$ python -q
>>> import numpy as np
>>> import numpy.linalg as la
>>> np.set_printoptions(precision=2, suppress=True, linewidth=200, legacy="1.25")
>>> X = np.diag(20 * np.array([3, -1, 4, 3, 1, -2, -3])) + np.array([[-2, -2, 1, 0, 0, -1, 1],
...     [2, -2, -1, 1, 1, 0, 0],
...     [0, 1, 0, 0, 1, -1, -2],
...     [1, 0, -2, 1, -1, 0, -2],
...     [-2, 0, 0, 1, 0, 0, 0],
...     [0, 0, 0, 1, 1, 0, -1],
...     [-2, 1, -1, -1, -1, 2, -1]])
>>> print(X)
[[ 58  -2   1   0   0  -1   1]
 [  2 -22  -1   1   1   0   0]
 [  0   1  80   0   1  -1  -2]
 [  1   0  -2  61  -1   0  -2]
 [ -2   0   0   1  20   0   0]
 [  0   0   0   1   1 -40  -1]
 [ -2   1  -1  -1  -1   2 -61]]
>>> x0 = np.array([-1, -1, 0, -3, 0, 0, 1])
>>> y = X @ x0
>>> print(y)
[ -55   17   -3 -186   -1   -4  -57]
>>> print(np.round(la.solve(X.T, X[5]), 2) + 0)
[0. 0. 0. 0. 0. 1. 0.]
>>> print(np.round(la.solve(X, y + X[:, 1]), 2) + 0)
[-1.  0.  0. -3.  0.  0.  1.]
>>> print(np.round(la.solve(X, X[:, 5]), 2) + 0)
[0. 0. 0. 0. 0. 1. 0.]
>>> feats = np.load("data.npy")
>>> print(feats)
[[0.25 0.15 0.15 0.15 0.05 0.34]
 [0.15 0.09 0.09 0.09 0.03 0.21]
 [0.15 0.09 0.09 0.09 0.03 0.21]
 [0.15 0.09 0.09 0.09 0.03 0.21]
 [0.05 0.03 0.03 0.03 0.01 0.07]
 [0.34 0.21 0.21 0.21 0.07 0.48]]
>>> # equal to its transpose
>>> W = np.array([[-2, -2, 0, 2, 0, 2],
...     [1, 2, 1, -2, -2, -1],
...     [-1, -2, -2, 1, -1, -1],
...     [-1, -1, 1, -2, 1, -2],
...     [0, 2, 0, -2, -2, 0],
...     [2, 1, 2, -2, 2, -1]])
>>> beta = np.array([3, 0, 0, 0, 2, 0])
>>> act = np.maximum(feats @ W + beta, 0)
>>> print(act)
[[3.05 0.   0.69 0.   2.29 0.  ]
 [3.03 0.   0.41 0.   2.18 0.  ]
 [3.03 0.   0.41 0.   2.18 0.  ]
 [3.03 0.   0.41 0.   2.18 0.  ]
 [3.01 0.   0.14 0.   2.06 0.  ]
 [3.07 0.   0.96 0.   2.41 0.  ]]
>>> print((act > 0).astype(int))
[[1 0 1 0 1 0]
 [1 0 1 0 1 0]
 [1 0 1 0 1 0]
 [1 0 1 0 1 0]
 [1 0 1 0 1 0]
 [1 0 1 0 1 0]]
>>> basis = np.array([[1, 0], [-2, 0], [-3, -3], [-2, 3], [-1, -2], [-3, -2]])
>>> print((act @ basis).round(6).argmax(axis=1))
[0 0 0 0 0 0]
>>> print(W @ basis)
[[ -8   2]
 [  3  -3]
 [ 11  13]
 [  7  -7]
 [  2  -2]
 [ -1 -14]]
>>> left, s, Vh = la.svd(feats)
>>> print(np.argmax(s[:-1] / (s[1:] + 1e-6)) + 1)
1
>>> out = left[:, :1] @ np.diag(s[:1]) @ Vh[:1]
>>> print(la.matrix_rank(feats, rtol=0.05))
1
>>> print(la.matrix_rank(out))
1
>>> m1 = np.load("layer14.npy")
>>> print(m1)
[[ 0.1  0.5  0.4  1.3 -0.2  0.7  1.8  0.6  1.8 -0.1 -1.1]
 [-0.3  1.8 -0.6 -3.9  1.   0.1  0.   1.8 -0.2  0.6 -2.6]
 [-1.2  0.1  1.3 -0.4  0.   0.1 -0.4 -1.5  1.5  0.6 -1.5]
 [-0.2  0.   0.6 -0.4  0.  -0.5 -1.8  0.7 -0.1  1.2  0.8]
 [ 1.2 -1.3 -0.1 -1.1 -0.2  1.   0.4  2.7  0.5 -0.6 -1. ]
 [ 0.4 -0.2  0.6 -1.1 -0.4 -0.9 -1.2  0.3 -0.8 -0.6 -1. ]
 [ 0.1  0.9  1.1 -1.5 -0.5 -0.3  1.6  0.2  0.7 -1.7  1.2]
 [ 0.8 -0.4 -0.8 -1.   1.5  0.3 -2.   0.5 -1.3 -0.9  1.1]
 [ 0.4  0.5  0.   0.   0.6  0.8  1.1  0.3 -0.3 -0.2 -1. ]
 [ 2.  -0.8 -1.  -0.7 -1.2  0.2 -1.3  0.3 -2.   0.  -0.6]
 [ 0.4 -0.8 -0.3  0.2  2.6 -0.9 -0.3  0.6  2.3 -1.4 -1.1]
 [ 0.1  0.1  0.4  0.   0.3  0.7  0.6  0.5 -1.2 -1.2  0.5]]
>>> W = np.array([[1, 3, 0],
...     [3, 1, 1],
...     [3, -3, 0],
...     [3, 1, 0],
...     [-3, -1, -1],
...     [-3, -2, 2],
...     [0, 0, -1],
...     [-2, -2, 1],
...     [3, -2, -3],
...     [-2, 0, 2],
...     [3, 1, -1]])
>>> beta = np.array([0, -9, -4])
>>> act = np.maximum(m1 @ W + beta, 0)
>>> print(act)
[[ 6.3  0.   0. ]
 [ 0.   0.   3.2]
 [ 3.3  0.   0. ]
 [ 0.2  0.   0. ]
 [ 0.   0.   0. ]
 [ 0.   0.   0. ]
 [12.7  0.   0. ]
 [ 0.   0.   0. ]
 [ 0.   0.   0. ]
 [ 0.   2.1  5. ]
 [ 0.   0.   0. ]
 [ 0.   0.   0. ]]
>>> print(la.matrix_rank(act))
3
>>> basis = np.array([[1, 0, -1], [2, -1, 0], [2, 0, 0]])
>>> print(W @ basis)
[[ 7 -3 -1]
 [ 7 -1 -3]
 [-3  3 -3]
 [ 5 -1 -3]
 [-7  1  3]
 [-3  2  3]
 [-2  0  0]
 [-4  2  2]
 [-7  2 -3]
 [ 2  0  2]
 [ 3 -1 -3]]
>>> print((act @ basis).round(6).argmax(axis=1))
[0 0 0 0 0 0 0 0 0 0 0 0]
>>> P = act @ la.solve(act.T @ act, act.T)
>>> print(np.round(la.eigvalsh(P), 2) + 0)
[0. 0. 0. 0. 0. 0. 0. 0. 0. 1. 1. 1.]
>>> print(np.round(np.diag(P), 2) + 0)
[0.19 1.   0.05 0.   0.   0.   0.76 0.   0.   1.   0.   0.  ]
>>> print(np.allclose(P @ P, P))
True
>>> print(la.matrix_rank(np.eye(12) - P))
9
>>> print(P.round(2) + 0)
[[0.19 0.   0.1  0.01 0.   0.   0.38 0.   0.   0.   0.   0.  ]
 [0.   1.   0.   0.   0.   0.   0.   0.   0.   0.   0.   0.  ]
 [0.1  0.   0.05 0.   0.   0.   0.2  0.   0.   0.   0.   0.  ]
 [0.01 0.   0.   0.   0.   0.   0.01 0.   0.   0.   0.   0.  ]
 [0.   0.   0.   0.   0.   0.   0.   0.   0.   0.   0.   0.  ]
 [0.   0.   0.   0.   0.   0.   0.   0.   0.   0.   0.   0.  ]
 [0.38 0.   0.2  0.01 0.   0.   0.76 0.   0.   0.   0.   0.  ]
 [0.   0.   0.   0.   0.   0.   0.   0.   0.   0.   0.   0.  ]
 [0.   0.   0.   0.   0.   0.   0.   0.   0.   0.   0.   0.  ]
 [0.   0.   0.   0.   0.   0.   0.   0.   0.   1.   0.   0.  ]
 [0.   0.   0.   0.   0.   0.   0.   0.   0.   0.   0.   0.  ]
 [0.   0.   0.   0.   0.   0.   0.   0.   0.   0.   0.   0.  ]]
>>> F = np.loadtxt("w.csv", delimiter=",")
>>> print(F)
[[  1.5   -5.61   0.8   -1.66  -3.6    8.62  -4.7   -7.56   0.81]
 [  9.67  -5.84  -3.59  -5.36   4.12 -10.65  -4.15  12.06   0.34]
 [  3.2  -10.03   3.23  -6.34  -0.4    0.63  -8.92  -0.65  -0.42]
 [ 14.55  -7.48  -7.84  -4.99   0.78  -6.37  -5.28   9.5    1.46]
 [ -7.35   5.68   1.51   5.56  -3.89   9.46   4.64 -10.09  -0.39]
 [  3.22 -12.05   4.51  -8.03  -1.11   1.62 -11.07  -1.35  -1.12]
 [ -5.08  11.48  -2.55   7.74   0.08   2.31  10.31  -1.81   1.65]
 [-13.89   4.76  10.51   1.54   0.89   0.66   0.45  -5.51  -4.42]
 [-11.99  12.16   7.67   2.86   6.53 -11.96   7.28   7.14  -4.96]
 [-10.71   7.31   6.27   2.99   3.33  -4.18   4.84   0.12  -2.85]
 [ -0.71  -5.51   5.37  -4.66   0.03  -1.77  -6.58   0.21  -2.15]
 [  5.13  -7.18  -2.55  -2.19  -4.06   7.06  -5.9   -5.06   1.78]
 [-15.18   4.8   11.71   0.91   2.2   -0.36   1.25  -5.34  -3.96]
 [-14.04  12.34   2.35  10.39  -4.75  14.73  10.1  -15.33   0.55]
 [ -1.97  -1.92   4.58  -4.35   4.18  -8.9   -3.07   6.67  -2.86]
 [-12.21   6.67   8.19   1.84   1.96  -1.86   3.11  -2.45  -3.88]
 [ -8.17   6.58   2.72   4.33  -1.04   5.26   5.07  -6.53   0.44]
 [ -7.52   6.28   0.86   6.65  -5.19  12.11   5.15 -13.     0.4 ]
 [  7.57   3.07  -9.59   2.48   0.54  -3.82   4.1    6.17   2.5 ]
 [  9.1   -5.    -6.43  -1.02  -2.3    3.1   -2.17   0.13   2.78]
 [  7.03  -9.86   1.06  -8.82   3.79 -11.41  -8.9   11.5   -2.3 ]
 [ 14.33 -13.31  -4.17  -9.38   2.16  -9.18 -10.18  11.73   0.89]
 [ 11.35 -13.28  -1.03  -9.7    2.06  -8.47 -11.04  10.26  -0.89]
 [ -4.37   6.33  -1.75   7.14  -5.77  13.07   6.18 -12.18   2.06]]
>>> print(round(np.log10(la.cond(F))))
2
>>> print(np.argsort(-la.norm(F, axis=0).round(6), kind="stable")[:3])
[0 1 7]
>>> print(la.cond(F) > 100)
True
>>> E = np.load("sample8.npy")
>>> print(E)
[[  1.3   0.1  -0.3  -1.4]
 [  0.8   0.2  -0.8   0.8]
 [ -1.2  -1.6  -1.    0.6]
 [  1.1  -0.4  -1.3  -0.6]
 [ -1.2   1.3  -0.3   0.7]
 [  0.3  -0.2   1.1   1.1]
 [  1.2  -1.    1.5  -0.7]
 [  1.4   0.4   1.5   1.1]
 [ -1.    0.8  -2.1   0.7]
 [ -0.8   0.2   0.1   1. ]
 [  0.4   1.1  -1.6  -1.9]
 [  1.5   0.6  -1.1   2.2]
 [  0.6   0.1   0.3   0.2]
 [ -0.2  -1.8   1.1  -2.5]
 [  0.8  -0.4  -0.5  -0.9]
 [  1.2   0.3   0.7  -0.2]
 [ -0.8  -1.2  -0.5  -0.9]
 [  0.7  -0.2  -0.3   0. ]
 [  1.4   1.1  -0.6   1.1]
 [ -0.7  -0.6   1.3  -0.2]
 [  1.    0.1  -1.2  -1.8]
 [ -0.4  -0.1   1.4  -2.1]
 [ 24.  -18.   14.   -4. ]
 [  0.2  -1.1  -1.3   1. ]
 [  1.2  -0.6   1.8   0.5]]
>>> out = np.c_[E[:, :3] @ np.array([[-1, 0, -1], [-2, 1, -1], [-2, -2, 1]]), np.array([2, 2, 0, 1, 0, 1, -2, -1, -1, -1, -1, -1, 0, 2, 2, 2, -1, 1, -1, 0, -2, -2, 0, -2, 0])]
>>> print(out)
[[ -0.9   0.7  -1.7   2. ]
 [  0.4   1.8  -1.8   2. ]
 [  6.4   0.4   1.8   0. ]
 [  2.3   2.2  -2.    1. ]
 [ -0.8   1.9  -0.4   0. ]
 [ -2.1  -2.4   1.    1. ]
 [ -2.2  -4.    1.3  -2. ]
 [ -5.2  -2.6  -0.3  -1. ]
 [  3.6   5.   -1.9  -1. ]
 [  0.2   0.    0.7  -1. ]
 [  0.6   4.3  -3.1  -1. ]
 [ -0.5   2.8  -3.2  -1. ]
 [ -1.4  -0.5  -0.4   0. ]
 [  1.6  -4.    3.1   2. ]
 [  1.    0.6  -0.9   2. ]
 [ -3.2  -1.1  -0.8   2. ]
 [  4.2  -0.2   1.5  -1. ]
 [  0.3   0.4  -0.8   1. ]
 [ -2.4   2.3  -3.1  -1. ]
 [ -0.7  -3.2   2.6   0. ]
 [  1.2   2.5  -2.3  -2. ]
 [ -2.2  -2.9   1.9  -2. ]
 [-16.  -46.    8.    0. ]
 [  4.6   1.5  -0.4  -2. ]
 [ -3.6  -4.2   1.2   0. ]]
>>> print(np.round(la.norm(out - E @ la.lstsq(E, out)[0], axis=0), 2) + 0)
[0.   0.   0.   6.75]
>>> print(la.matrix_rank(np.c_[E, out]))
5
>>> print(la.matrix_rank(out))
4
>>> P = out @ la.solve(out.T @ out, out.T)
>>> print(np.allclose(P @ P, P))
True
>>> print(np.round(la.eigvalsh(P), 2) + 0)
[0. 0. 0. 0. 0. 0. 0. 0. 0. 0. 0. 0. 0. 0. 0. 0. 0. 0. 0. 0. 0. 1. 1. 1. 1.]
>>> print(la.matrix_rank(np.eye(25) - P))
21
>>> Ac = E - E.mean(axis=0)
>>> vecs = la.svd(Ac)[2][:1]
>>> out = Ac - Ac @ vecs.T @ vecs
>>> print(round(la.norm(out) / la.norm(Ac), 2))
0.26
>>> print((Ac @ vecs.T).std(axis=0))
[6.55]
>>> print(np.cov(Ac @ vecs.T, rowvar=False))
44.655698588998405
>>> x0 = np.array([-1, 1, 3, 2])
>>> a = np.maximum(E @ x0, 0)
>>> print(a)
[0.  0.  0.  0.  3.  5.  0.9 5.7 0.  3.3 0.  0.2 0.8 0.  0.  0.8 0.  0.  0.1 3.6 0.  0.3 0.  0.  4.6]
>>> print(np.flatnonzero(a > 1e-9))
[ 4  5  6  7  9 11 12 15 18 19 21 24]
>>> left, s, Vh = la.svd(E, full_matrices=False)
>>> print(s)
[33.73  6.02  5.09  3.98]
>>> print(np.abs(left[:, 0]).round(6).argmax())
22
>>> print(np.allclose(left * s @ Vh, E))
True
>>> print(np.round(left.T @ E @ Vh.T, 2) + 0)
[[33.73  0.    0.    0.  ]
 [ 0.    6.02  0.    0.  ]
 [ 0.    0.    5.09  0.  ]
 [ 0.    0.    0.    3.98]]
>>> print((s > 1e-8).sum())
4
>>> J = np.load("case8.npy")
>>> print(J)
[[ 3  2  1  4  3  0  0  4  2  0]
 [ 4  2  3  9  7  1  2  4  3  3]
 [ 9  3  3 11  9  2  7  5  6  5]
 [ 9  8  8 12  9  6 11  5 10 10]
 [14 11  9 17 12  9 14  9 10 15]
 [18 11 11 17 13 11 17  9 14 20]
 [20 14 16 20 13 11 20  9 16 25]
 [21 18 17 23 18 16 25 11 20 25]
 [25 19 20 25 22 20 26 16 21 29]
 [28 22 23 30 27 24 27 18 24 33]
 [31 26 25 31 30 27 32 18 26 35]
 [32 29 29 33 32 29 37 21 28 38]
 [33 34 32 38 36 34 42 24 31 43]
 [38 36 32 38 38 35 44 28 34 48]
 [42 41 32 39 43 39 46 30 35 53]
 [46 45 36 39 48 39 50 30 37 53]
 [46 46 37 40 52 40 51 30 40 53]
 [47 51 38 43 54 44 56 31 41 55]
 [52 54 40 45 58 46 57 36 41 56]
 [52 57 45 47 58 51 61 40 41 57]
 [52 62 50 47 60 51 64 40 44 57]
 [52 64 54 47 60 54 66 41 47 58]
 [54 64 55 49 63 57 69 41 51 63]
 [57 69 56 52 66 59 73 45 56 68]
 [62 74 58 55 71 59 78 49 58 71]
 [63 76 61 60 72 60 78 52 60 73]
 [68 77 61 65 74 65 83 56 64 75]
 [69 82 61 67 75 70 84 60 67 75]]
>>> Ac = (J - J.mean(axis=0)) / J.std(axis=0)
>>> print(Ac.std(axis=0))
[1. 1. 1. 1. 1. 1. 1. 1. 1. 1.]
>>> print(np.argwhere(np.abs(Ac) > 2))
[]
>>> beta = la.lstsq(np.delete(Ac, 8, axis=1), Ac[:, 8])[0]
>>> print(beta)
[-0.15  0.13  0.05  0.27 -0.14 -0.24  0.61  0.23  0.23]
>>> print(np.abs(beta).argmax())
6
